>>> import numpy as np
>>> np.set_printoptions(suppress=True, linewidth=200)
>>> A = np.load("w.npy")
>>> print(A)
[[ 7. 10.  4. 14. 14.  0.]
 [10. 28. 10. 35. 35.  0.]
 [ 4. 10.  7. 14. 14.  0.]
 [14. 35. 14. 52. 49.  0.]
 [14. 35. 14. 49. 52.  0.]
 [ 0.  0.  0.  0.  0.  3.]]
>>> # 2 groups of indices that never mix
>>> print((np.linalg.matrix_power((A != 0) + (A.T != 0) + np.eye(6), 6) > 0).astype(int))
[[1 1 1 1 1 0]
 [1 1 1 1 1 0]
 [1 1 1 1 1 0]
 [1 1 1 1 1 0]
 [1 1 1 1 1 0]
 [0 0 0 0 0 1]]
>>> m1 = np.loadtxt("data.csv", delimiter=",")
>>> print(m1.round(2))
[[-18.94  13.63  -9.37  32.7    1.9 ]
 [-11.76  10.84  -5.18  23.47   1.18]
 [-11.62  10.78  -5.1   23.29   1.17]
 [ -9.47   9.8   -3.89  20.3    0.93]
 [ -2.82   5.75  -0.37   9.67   0.12]
 [ -0.23   2.37   0.52   3.07  -0.24]
 [  0.01   0.33   0.11   0.35  -0.09]
 [  0.01   0.26   0.09   0.27  -0.08]
 [  0.21  -0.77  -0.15  -0.73   0.44]
 [  0.43  -0.93  -0.08  -0.9    0.62]
 [  0.88  -1.06   0.12  -1.11   0.89]
 [  4.29  -0.97   2.19  -2.08   2.08]
 [ 20.13   1.    12.7   -7.13   4.95]]
>>> # rows and columns are dependent
>>> Uu, sigma, Vh = np.linalg.svd(m1)
>>> print(np.argmax(sigma[:-1] / (sigma[1:] + 1e-6)) + 1)
3
>>> M2 = Uu[:, :3] @ np.diag(sigma[:3]) @ Vh[:3]
>>> print(np.linalg.matrix_rank(M2))
3
>>> print(round(np.linalg.norm(m1 - M2, 2), 2), np.round(sigma[3], 2))
0.0 0.0
>>> print(M2.round(2))
[[-18.94  13.63  -9.37  32.7    1.9 ]
 [-11.76  10.84  -5.18  23.47   1.18]
 [-11.62  10.78  -5.1   23.29   1.17]
 [ -9.47   9.8   -3.89  20.3    0.93]
 [ -2.82   5.75  -0.37   9.67   0.12]
 [ -0.23   2.37   0.52   3.07  -0.24]
 [  0.01   0.33   0.11   0.35  -0.09]
 [  0.01   0.26   0.09   0.27  -0.08]
 [  0.21  -0.77  -0.15  -0.73   0.44]
 [  0.43  -0.93  -0.08  -0.9    0.62]
 [  0.88  -1.06   0.12  -1.11   0.89]
 [  4.29  -0.97   2.19  -2.08   2.08]
 [ 20.13   1.    12.7   -7.13   4.95]]
>>> F = np.loadtxt("m.csv", delimiter=",")
>>> print(F.round(2))
[[ 2.29 -1.97 -5.67 -6.1   0.41]
 [-1.95 -2.53 -0.58 -4.65 -1.  ]
 [-4.38  0.51  0.38 -2.98  3.51]
 [-2.07 -3.31  0.51 -3.32 -2.75]
 [-2.11 -3.46 -0.74 -7.46 -1.61]
 [ 0.53 -4.55 -2.48 -6.97 -3.59]
 [-7.96 -3.03  6.29 -3.04 -2.36]
 [-8.07 -2.87  6.02 -3.9  -1.81]
 [-1.87 -2.99 -0.53 -5.18 -1.59]
 [-3.01 -3.05  0.5  -5.62 -1.55]
 [-2.8  -3.02  1.12 -3.09 -2.34]
 [-2.4  -6.21  2.05 -5.47 -6.87]
 [-8.69 -3.67  7.6  -2.62 -3.58]
 [-4.37 -0.51  1.24 -2.41  1.62]
 [ 0.41 -2.86 -3.48 -6.91 -0.79]
 [-2.75 -4.64  1.62 -4.67 -4.52]
 [-2.56 -2.88  0.31 -4.52 -1.63]
 [-5.49 -3.37  3.31 -5.27 -2.2 ]
 [-3.81 -2.02  1.5  -2.96 -0.71]
 [-5.82 -3.73  5.22 -1.25 -4.13]
 [ 0.09 -2.98 -1.08 -0.95 -2.99]
 [-2.95 -1.2   0.21 -2.62  0.54]]
>>> # rank 4
>>> print(np.linalg.matrix_rank(F, rtol=0.1))
3
>>> print(np.argsort(-np.linalg.norm(F, axis=0).round(6), kind="stable")[:3])
[3 0 2]
>>> Uu, sigma, Vh = np.linalg.svd(F)
>>> print(np.argmax(sigma[:-1] / (sigma[1:] + 1e-6)) + 1)
4
>>> M2 = Uu[:, :4] @ np.diag(sigma[:4]) @ Vh[:4]
>>> print(np.linalg.matrix_rank(F, rtol=0.05))
4
>>> print(np.linalg.matrix_rank(M2))
4
>>> print(round(np.abs(F - M2).max(), 2))
0.0
>>> print(M2.round(2))
[[ 2.29 -1.97 -5.67 -6.1   0.41]
 [-1.95 -2.53 -0.58 -4.65 -1.  ]
 [-4.38  0.51  0.38 -2.98  3.51]
 [-2.07 -3.31  0.51 -3.32 -2.75]
 [-2.11 -3.46 -0.74 -7.46 -1.61]
 [ 0.53 -4.55 -2.48 -6.97 -3.59]
 [-7.96 -3.03  6.29 -3.04 -2.36]
 [-8.07 -2.87  6.02 -3.9  -1.81]
 [-1.87 -2.99 -0.53 -5.18 -1.59]
 [-3.01 -3.05  0.5  -5.62 -1.55]
 [-2.8  -3.02  1.12 -3.09 -2.34]
 [-2.4  -6.21  2.05 -5.47 -6.87]
 [-8.69 -3.67  7.6  -2.62 -3.58]
 [-4.37 -0.51  1.24 -2.41  1.62]
 [ 0.41 -2.86 -3.48 -6.91 -0.79]
 [-2.75 -4.64  1.62 -4.67 -4.52]
 [-2.56 -2.88  0.31 -4.52 -1.63]
 [-5.49 -3.37  3.31 -5.27 -2.2 ]
 [-3.81 -2.02  1.5  -2.96 -0.71]
 [-5.82 -3.73  5.22 -1.25 -4.13]
 [ 0.09 -2.98 -1.08 -0.95 -2.99]
 [-2.95 -1.2   0.21 -2.62  0.54]]
>>> rk = np.linalg.matrix_rank(m1)
>>> print(rk)
3
>>> N = np.linalg.svd(m1)[2][rk:].T
>>> print(N.shape)
(5, 2)
>>> print([int(np.linalg.matrix_rank(np.delete(m1, i, axis=0))) for i in range(13)])
[3, 3, 3, 3, 3, 3, 3, 3, 3, 3, 3, 3, 3]
>>> print(np.allclose(m1 @ N, 0))
True
>>> dist = np.linalg.norm(F[:, None] - F[None], axis=-1)
>>> print(dist.shape)
(22, 22)
>>> print(dist[:5, :5].round(2))
[[ 0.    6.95 10.32  8.75  7.19]
 [ 6.95  0.    6.26  2.57  3.03]
 [10.32  6.26  0.    7.7   8.26]
 [ 8.75  2.57  7.7   0.    4.47]
 [ 7.19  3.03  8.26  4.47  0.  ]]
>>> print(np.linalg.matrix_rank(dist ** 2))
5
>>> print(np.unravel_index(dist.round(6).argmax(), dist.shape))
(np.int64(0), np.int64(12))
>>> Xs = F - F.mean(axis=0)
>>> vecs = np.linalg.svd(Xs)[2][:4]
>>> M2 = Xs - Xs @ vecs.T @ vecs
>>> print(np.round(np.diag(vecs.T @ vecs), 2))
[0.96 0.39 0.96 0.99 0.7 ]
>>> print(np.round(M2.std(axis=0), 2) + 0)
[0. 0. 0. 0. 0.]
>>> print(round(np.linalg.norm(M2) / np.linalg.norm(Xs), 2))
0.0
>>> print(np.round((Xs @ vecs.T).std(axis=0), 2) + 0)
[4.25 2.58 1.46 0.  ]
>>> print(np.round(np.cov(Xs @ vecs.T, rowvar=False), 2) + 0)
[[18.92  0.    0.    0.  ]
 [ 0.    6.97  0.    0.  ]
 [ 0.    0.    2.23  0.  ]
 [ 0.    0.    0.    0.  ]]
>>> J = np.loadtxt("mat.csv", delimiter=",")
>>> print(J)
[[-1.76 -3.28 -1.83 -3.07 -2.13]
 [ 0.01  0.    0.08  0.01  0.08]
 [ 1.29  2.18  1.17  2.08  1.37]
 [-0.66 -1.05 -0.57 -1.02 -0.68]
 [ 1.79  3.29  1.78  3.04  2.11]
 [ 0.57  1.05  0.55  1.02  0.7 ]
 [-0.53 -1.16 -0.62 -1.1  -0.68]
 [ 0.01 -0.09 -0.01 -0.07 -0.01]
 [-1.23 -2.14 -1.12 -2.09 -1.3 ]
 [ 1.83  3.31  1.76  3.    2.12]
 [-0.54 -1.13 -0.61 -1.02 -0.69]
 [ 1.16  2.24  1.22  2.    1.38]
 [ 0.58  1.06  0.6   1.02  0.71]
 [-0.47 -1.06 -0.59 -1.01 -0.72]]
>>> print(np.linalg.cond(J) > 100)
True
>>> print(np.round(np.abs(np.linalg.svd(J)[2][-1]), 2))
[0.11 0.14 0.82 0.03 0.54]
>>> print(np.linalg.matrix_rank(J, rtol=0.1))
1
>>> print(np.argsort(-np.linalg.norm(J, axis=0).round(6), kind="stable")[:3])
[1 3 4]
>>> z = J[:, 2] > np.median(J[:, 2])
>>> f = J[z].mean(axis=0) - J[~z].mean(axis=0)
>>> print(z.astype(int))
[0 1 1 0 1 1 0 0 0 1 0 1 1 0]
>>> print(((J - J.mean(axis=0)) @ f > 0).astype(int))
[0 0 1 0 1 1 0 0 0 1 0 1 1 0]
>>> print(f.round(2))
[1.77 3.29 1.79 3.08 2.1 ]
>>> print(np.argsort(-np.abs(f).round(6), kind="stable"))
[1 3 4 2 0]
>>> M2 = np.array([[1, -3], [-7, 9], [-8, -5]])
>>> M = np.block([[np.zeros((3, 3)), M2], [M2.T, np.zeros((2, 2))]])
>>> print(M)
[[ 0.  0.  0.  1. -3.]
 [ 0.  0.  0. -7.  9.]
 [ 0.  0.  0. -8. -5.]
 [ 1. -7. -8.  0.  0.]
 [-3.  9. -5.  0.  0.]]
>>> Uu, sigma, Vh = np.linalg.svd(M)
>>> vecs = Vh[:(sigma > 1e-8).sum()]
>>> rng = np.random.default_rng(451)
>>> vec = M[2] + 2 * M[4] + rng.integers(2) * np.eye(5)[3]
>>> print(vec)
[ -6.  18. -10.  -7.  -5.]
>>> print(np.allclose(vecs.T @ vecs @ vec, vec))
True
>>> print(round(float(np.linalg.norm(vec - vecs.T @ vecs @ vec)), 2))
0.0
>>> print(np.round(np.linalg.norm(M, axis=1), 2))
[ 3.16 11.4   9.43 10.68 10.72]
>>> f = np.array([0, 1, 3])
>>> print(np.correlate(M[2], M[4], "full"))
[  0.   0.   0.   0.   0.  40. -47. -21.  15.]
>>> print(np.polyval(f, M[2]))
[ 3.  3.  3. -5. -2.]
>>> print(np.convolve(M[2], f))
[  0.   0.   0.   0.  -8. -29. -15.]
>>> print(np.cross(M[2, :3], M[4, :3]))
[-0.  0.  0.]
>>> C2 = M.T @ M
>>> print(np.linalg.matrix_rank(C2))
4
>>> print(np.diag(C2))
[ 10. 130.  89. 114. 115.]
>>> print(round(float(np.linalg.eigvalsh(M).min()), 2))
-11.85
>>> print(np.all(np.linalg.eigvalsh(M) > 0))
False
>>> z = rng.integers(0, 2, 4)
>>> mat = np.triu((z[:, None] == z) & (rng.random((4, 4)) < 0.8), 1).astype(int)
>>> mat += mat.T
>>> print(mat)
[[0 1 1 1]
 [1 0 1 1]
 [1 1 0 1]
 [1 1 1 0]]
>>> vec = np.array([0, 1, 0, 0])
>>> a = np.maximum(mat @ vec, 0)
>>> print(np.maximum(mat @ (3 * vec), 0))
[3 0 3 3]
>>> print(np.maximum(mat @ vec, 0) - np.maximum(-mat @ vec, 0))
[1 0 1 1]
>>> print(mat.T @ a)
[2 3 2 2]
>>> print(np.round(np.tanh(mat @ vec), 2))
[0.76 0.   0.76 0.76]
>>> print([round(float(np.linalg.det(mat[:i, :i])), 2) + 0 for i in range(1, 5)])
[0.0, -1.0, 2.0, -3.0]
>>> try:
...     np.linalg.cholesky(mat)
... except np.linalg.LinAlgError as e:
...     print("failed:", e)
... 
failed: Matrix is not positive definite
>>> print(np.allclose(mat, mat.T))
True
>>> print(np.trace(mat))
0
>>> assert mat == mat.T
Traceback (most recent call last):
  File "<python-input-93>", line 1, in <module>
    assert mat == mat.T
           ^^^^^^^^^^^^
ValueError: The truth value of an array with more than one element is ambiguous. Use a.any() or a.all()
>>> print(round(np.abs(np.linalg.eigvals(mat)).max(), 2))
3.0
>>> print(np.allclose(mat @ mat.T, mat.T @ mat))
True
>>> vec = np.array([-1, 2, 1, 3, 1])
>>> target = J @ vec
>>> print(np.round(np.linalg.solve(J.T @ J, J.T @ target), 2))
[-1.  2.  1.  3.  1.]
>>> target = target + 0.1 * rng.normal(size=14)
>>> print(target.round(2))
[-18.08   0.21  11.93  -5.91  17.81   5.87  -6.37  -0.48 -11.7   17.61  -6.03  12.     5.82  -6.11]
>>> c, *_ = np.linalg.lstsq(J, target)
>>> print(np.round(J.T @ (target - J @ c), 2) + 0)
[0. 0. 0. 0. 0.]
>>> K = np.loadtxt("case19.csv", delimiter=",")
>>> print(K)
[[ 0.93 -0.52  2.14  0.37]
 [ 0.73  0.87  0.88  0.88]
 [-0.65  0.21  1.62  1.76]
 [ 1.51  0.    1.55 -0.92]
 [-0.22 -0.13 -1.45  0.2 ]
 [ 1.36  0.64  2.78  0.77]]
>>> O, vecs = np.linalg.qr(K[:, :2])[0], np.linalg.qr(K[:, 2:])[0]
>>> sigma = np.linalg.svd(O.T @ vecs, compute_uv=False)
>>> print(sigma.round(2))
[0.9  0.51]
>>> print(np.round(np.degrees(np.arccos(sigma.clip(0, 1))), 2))
[25.44 59.13]
>>> W0 = np.load("out1.npy")
>>> print(W0)
[[1. 0. 0.]
 [0. 1. 0.]
 [0. 0. 1.]]
>>> # projection: eigenvalues are 0 or 1
>>> print(np.round(np.sort(np.abs(np.linalg.eigvals(W0)))[::-1], 2))
[1. 1. 1.]
>>> print(np.round(np.linalg.matrix_power(W0, 2), 2))
[[1. 0. 0.]
 [0. 1. 0.]
 [0. 0. 1.]]
>>> print(np.round(np.linalg.matrix_power(W0, 100), 2))
[[1. 0. 0.]
 [0. 1. 0.]
 [0. 0. 1.]]
>>> pr = np.eye(3)[2]
>>> for _ in range(4):
...     pr = pr @ W0
...     print(pr.round(2))
... 
[0. 0. 1.]
[0. 0. 1.]
[0. 0. 1.]
[0. 0. 1.]
>>> print(round(float(np.linalg.det(W0.T)), 2))
1.0
>>> print(round(float(np.linalg.det(W0[::-1])), 2))
-1.0
>>> print(np.einsum("ij,ji->", W0, W0))
3.0
>>> print(round(np.linalg.det(2 * W0), 2), np.round(np.linalg.det(W0), 2))
8.0 1.0
>>> print(round(np.linalg.eigvals(W0).sum().real, 2))
3.0
>>> print(np.einsum("ii->", W0))
3.0
>>> vals, vecs = np.linalg.eigh(W0)
>>> print(vals.sum(), np.trace(W0))
3.0 3.0
>>> print(vecs.T @ vecs)
[[1. 0. 0.]
 [0. 1. 0.]
 [0. 0. 1.]]
>>> print(np.round(np.linalg.eigvalsh(W0 @ W0), 2))
[1. 1. 1.]
>>> print(round(np.linalg.det(W0), 2))
1.0
>>> vals, vecs = np.linalg.eig(W0)
>>> print(np.prod(vals))
1.0
